In [1]: import numpy as np

In [2]: np.set_printoptions(suppress=True, linewidth=100)

In [3]: rd = lambda a: np.round(a, 3) + 0

In [4]: A = np.loadtxt("x.csv", delimiter=",")

In [5]: A
Out[5]: 
array([[ 0.,  0.,  0.,  0.],
       [ 0.,  3.,  0.,  0.],
       [ 0.,  0., -4.,  0.],
       [ 0.,  0.,  0., -5.]])

In [6]: ev, evecs = np.linalg.eigh(A)

In [7]: x0 = np.array([8, 2, 6, 6])

In [8]: (np.sign(evecs[:, -1].round(6)) == np.sign(evecs[0, -1].round(6))).astype(int)
Out[8]: array([1, 0, 1, 1])

In [9]: x0 @ A @ x0
Out[9]: np.float64(-312.0)

In [10]: rd(np.linalg.eigvalsh(A[1:, 1:]))
Out[10]: array([-5., -4.,  3.])

In [11]: evecs * np.maximum(ev, 0) @ evecs.T
Out[11]: 
array([[0., 0., 0., 0.],
       [0., 3., 0., 0.],
       [0., 0., 0., 0.],
       [0., 0., 0., 0.]])

In [12]: np.abs(A).sum(axis=1).max(), np.abs(ev).max()
Out[12]: (np.float64(5.0), np.float64(5.0))

In [13]: m1 = np.loadtxt("dump.csv", delimiter=",")

In [14]: m1
Out[14]: 
array([[0.667, 0.333, 0.   , 0.   ],
       [0.   , 0.5  , 0.   , 0.5  ],
       [0.5  , 0.   , 0.5  , 0.   ],
       [0.   , 0.25 , 0.25 , 0.5  ]])

In [15]: m1 @ np.ones(4)
Out[15]: array([1., 1., 1., 1.])

In [16]: rd(np.linalg.matrix_power(m1, 2))
Out[16]: 
array([[0.445, 0.389, 0.   , 0.166],
       [0.   , 0.375, 0.125, 0.5  ],
       [0.584, 0.166, 0.25 , 0.   ],
       [0.125, 0.25 , 0.25 , 0.375]])

In [17]: rd(np.sort(np.abs(np.linalg.eigvals(m1)))[::-1])
Out[17]: array([1.   , 0.633, 0.633, 0.052])

In [18]: p = np.eye(4)[3]

In [19]: for _ in range(7):
    ...:     p = p @ m1
    ...:     print(p.round(3))
    ...: 
[0.   0.25 0.25 0.5 ]
[0.125 0.25  0.25  0.375]
[0.208 0.26  0.219 0.312]
[0.248 0.278 0.188 0.286]
[0.259 0.293 0.165 0.282]
[0.256 0.303 0.153 0.288]
[0.247 0.309 0.149 0.296]

In [20]: data = np.loadtxt("sample4.csv", delimiter=",")

In [21]: data
Out[21]: 
array([[  1.   ,  -1.799,   4.114],
       [  1.135,  -1.643,   1.605],
       [ -2.759,   3.367,  -8.11 ],
       [  0.753,   0.81 ,   2.868],
       [ -3.451,   3.945, -10.279],
       [ -3.82 ,   6.771,  -8.404],
       [  2.742,  -0.986,   9.763],
       [ -7.089,   4.57 , -19.583],
       [  4.628,  -4.434,  12.195],
       [ -0.167,   0.686,   1.438],
       [  0.686,  -1.959,  -0.362],
       [ -6.635,   3.365, -20.743],
       [  2.573,  -2.79 ,   6.696],
       [ -6.645,   5.345, -18.437],
       [  4.385,  -1.933,  10.935],
       [ -1.906,   4.409,  -2.02 ],
       [ -0.374,   1.697,   2.682],
       [  6.691,  -5.063,  18.887],
       [ -1.455,   0.863,  -1.365]])

In [22]: d = np.linalg.norm(data[:, None] - data[None], axis=-1)

In [23]: d.mean(axis=1).argmax()
Out[23]: np.int64(17)

In [24]: np.unravel_index(d.round(6).argmax(), d.shape)
Out[24]: (np.int64(11), np.int64(17))

In [25]: d[6].round(6).argsort(kind="stable")[:4]
Out[25]: array([ 6, 14, 12,  8])

In [26]: Q, evecs = np.linalg.qr(data[:, :2])[0], np.linalg.qr(data[:, 2:])[0]

In [27]: sigma = np.linalg.svd(Q.T @ evecs, compute_uv=False)

In [28]: rd(np.linalg.norm(Q @ Q.T - evecs @ evecs.T, 2))
Out[28]: np.float64(1.0)

In [29]: (sigma > 0.9).sum()
Out[29]: np.int64(1)

In [30]: rng = np.random.default_rng(592)

In [31]: out = data + rng.integers(-2, 3, (19, 1)) @ rng.integers(-2, 3, (1, 3))

In [32]: rd(out)
Out[32]: 
array([[  1.   ,   0.201,   3.114],
       [  1.135,   2.357,  -0.395],
       [ -2.759,   3.367,  -8.11 ],
       [  0.753,   4.81 ,   0.868],
       [ -3.451,   3.945, -10.279],
       [ -3.82 ,   8.771,  -9.404],
       [  2.742,  -4.986,  11.763],
       [ -7.089,   4.57 , -19.583],
       [  4.628,  -6.434,  13.195],
       [ -0.167,   0.686,   1.438],
       [  0.686,   0.041,  -1.362],
       [ -6.635,   5.365, -21.743],
       [  2.573,  -0.79 ,   5.696],
       [ -6.645,   9.345, -20.437],
       [  4.385,   2.067,   8.935],
       [ -1.906,   6.409,  -3.02 ],
       [ -0.374,   3.697,   1.682],
       [  6.691,  -7.063,  19.887],
       [ -1.455,   0.863,  -1.365]])

In [33]: rd(np.abs(out - data).sum(axis=1))
Out[33]: array([3., 6., 0., 6., 0., 3., 6., 0., 3., 0., 3., 3., 3., 6., 6., 3., 3., 3., 0.])

In [34]: rd(out - data)
Out[34]: 
array([[ 0.,  2., -1.],
       [ 0.,  4., -2.],
       [ 0.,  0.,  0.],
       [ 0.,  4., -2.],
       [ 0.,  0.,  0.],
       [ 0.,  2., -1.],
       [ 0., -4.,  2.],
       [ 0.,  0.,  0.],
       [ 0., -2.,  1.],
       [ 0.,  0.,  0.],
       [ 0.,  2., -1.],
       [ 0.,  2., -1.],
       [ 0.,  2., -1.],
       [ 0.,  4., -2.],
       [ 0.,  4., -2.],
       [ 0.,  2., -1.],
       [ 0.,  2., -1.],
       [ 0., -2.,  1.],
       [ 0.,  0.,  0.]])

In [35]: out = np.array([[0, 3], [-3, -3]])

In [36]: W0 = np.triu(out)

In [37]: W0
Out[37]: 
array([[ 0,  3],
       [ 0, -3]])

In [38]: out = np.array([[0, 2], [3, 2]])

In [39]: np.einsum("ij->j", W0)
Out[39]: array([0, 0])

In [40]: np.vstack([W0, out.T]).shape
Out[40]: (4, 2)

In [41]: np.einsum("ik,kj->ij", W0, out)
Out[41]: 
array([[ 9,  6],
       [-9, -6]])

In [42]: np.einsum("ik,kj->ji", W0, out)
Out[42]: 
array([[ 9, -9],
       [ 6, -6]])

In [43]: W0 @ out
Out[43]: 
array([[ 9,  6],
       [-9, -6]])

In [44]: rk = np.linalg.matrix_rank(W0)

In [45]: rk
Out[45]: np.int64(1)

In [46]: ns = np.linalg.svd(W0)[2][rk:].T

In [47]: [int(np.linalg.matrix_rank(W0[:i])) for i in range(1, len(W0) + 1)]
Out[47]: [1, 1]

In [48]: [int(np.linalg.matrix_rank(np.delete(W0, i, axis=0))) for i in range(2)]
Out[48]: [1, 1]

In [49]: rd(ns @ ns.T)
Out[49]: 
array([[1., 0.],
       [0., 0.]])

In [50]: np.allclose(W0 @ ns, 0)
Out[50]: True

In [51]: np.linalg.matrix_rank(W0.T @ W0), np.linalg.matrix_rank(W0 @ W0.T)
Out[51]: (np.int64(1), np.int64(1))

In [52]: proj = np.triu(np.array([[2, 0], [3, 4]]), 1) + np.eye(2)

In [53]: out = proj @ W0 @ np.linalg.inv(proj)

In [54]: np.trace(out), np.trace(W0)
Out[54]: (np.float64(-3.0), np.int64(-3))

In [55]: np.poly(out)
Out[55]: array([1., 3., 0.])

In [56]: np.linalg.matrix_rank(out)
Out[56]: np.int64(1)

In [57]: proj @ W0 - W0 @ proj
Out[57]: 
array([[0., 0.],
       [0., 0.]])

In [58]: out
Out[58]: 
array([[ 0.,  3.],
       [ 0., -3.]])

In [59]: U, sigma, Vh = np.linalg.svd(out, full_matrices=False)

In [60]: np.abs(U[:, 0]).round(6).argmax()
Out[60]: np.int64(0)

In [61]: np.cumsum(sigma ** 2) / np.sum(sigma ** 2)
Out[61]: array([1., 1.])

In [62]: U.shape, sigma.shape, Vh.shape
Out[62]: ((2, 2), (2,), (2, 2))

In [63]: rd(U.T @ U)
Out[63]: 
array([[1., 0.],
       [0., 1.]])

In [64]: np.allclose(U * sigma @ Vh, out)
Out[64]: True

In [65]: rd(Vh @ Vh.T)
Out[65]: 
array([[1., 0.],
       [0., 1.]])

In [66]: rd(sigma)
Out[66]: array([4.243, 0.   ])

In [67]: (sigma > 1e-8).sum()
Out[67]: np.int64(1)

In [68]: rd(np.linalg.pinv(W0))
Out[68]: 
array([[ 0.   ,  0.   ],
       [ 0.167, -0.167]])

In [69]: rd(np.linalg.norm(W0, axis=0))
Out[69]: array([0.   , 4.243])

In [70]: rd(np.linalg.svd(W0, compute_uv=False))
Out[70]: array([4.243, 0.   ])

In [71]: W0 @ W0.T
Out[71]: 
array([[ 9, -9],
       [-9,  9]])

In [72]: K = np.array([[-1, -1, -1], [-1, -2, -2], [-1, -2, -3]])

In [73]: K
Out[73]: 
array([[-1, -1, -1],
       [-1, -2, -2],
       [-1, -2, -3]])

In [74]: # symmetric, so the eigenvalues are real

In [75]: rd(np.linalg.norm(K, axis=0))
Out[75]: array([1.732, 3.   , 3.742])

In [76]: np.linalg.norm(K, axis=1).argmax()
Out[76]: np.int64(2)

In [77]: rd(np.linalg.norm(K) ** 2 / np.linalg.norm(K, 2) ** 2)
Out[77]: np.float64(1.02)

In [78]: rd(np.linalg.norm(K, 1)), rd(np.linalg.norm(K, np.inf))
Out[78]: (np.float64(6.0), np.float64(6.0))

In [79]: rd(np.linalg.norm(K[2] - K[1]))
Out[79]: np.float64(1.0)

In [80]: ev, evecs = np.linalg.eig(K)

In [81]: rd(np.prod(ev))
Out[81]: np.float64(-1.0)

In [82]: rd(np.sort(np.linalg.eigvals(np.linalg.inv(K))))
Out[82]: array([-3.247, -1.555, -0.198])

In [83]: rd(np.sort(np.linalg.eigvals(K @ K)))
Out[83]: array([ 0.095,  0.414, 25.492])

In [84]: rd(np.sort(np.linalg.eigvals(K.T)))
Out[84]: array([-5.049, -0.643, -0.308])

In [85]: rd(ev)
Out[85]: array([-5.049, -0.643, -0.308])

In [86]: np.allclose(W0[:-1].T @ np.linalg.lstsq(W0[:-1].T, W0[-1])[0], W0[-1])
Out[86]: True

In [87]: np.unique(W0.round(6), axis=0).shape
Out[87]: (2, 2)

In [88]: out = np.linalg.invert(K)
---------------------------------------------------------------------------
AttributeError                            Traceback (most recent call last)
Cell In[88], line 1
----> 1 out = np.linalg.invert(K)

AttributeError: module 'numpy.linalg' has no attribute 'invert'

In [89]: out = np.linalg.inv(K)

In [90]: np.allclose(out, K.T)
Out[90]: False

In [91]: (np.abs(out) > 1e-9).astype(int)
Out[91]: 
array([[1, 1, 0],
       [1, 1, 1],
       [0, 1, 1]])

In [92]: K @ out
Out[92]: 
array([[1., 0., 0.],
       [0., 1., 0.],
       [0., 0., 1.]])

In [93]: rd(np.linalg.det(K) * np.linalg.det(out))
Out[93]: np.float64(1.0)

In [94]: out
Out[94]: 
array([[-2.,  1., -0.],
       [ 1., -2.,  1.],
       [-0.,  1., -1.]])
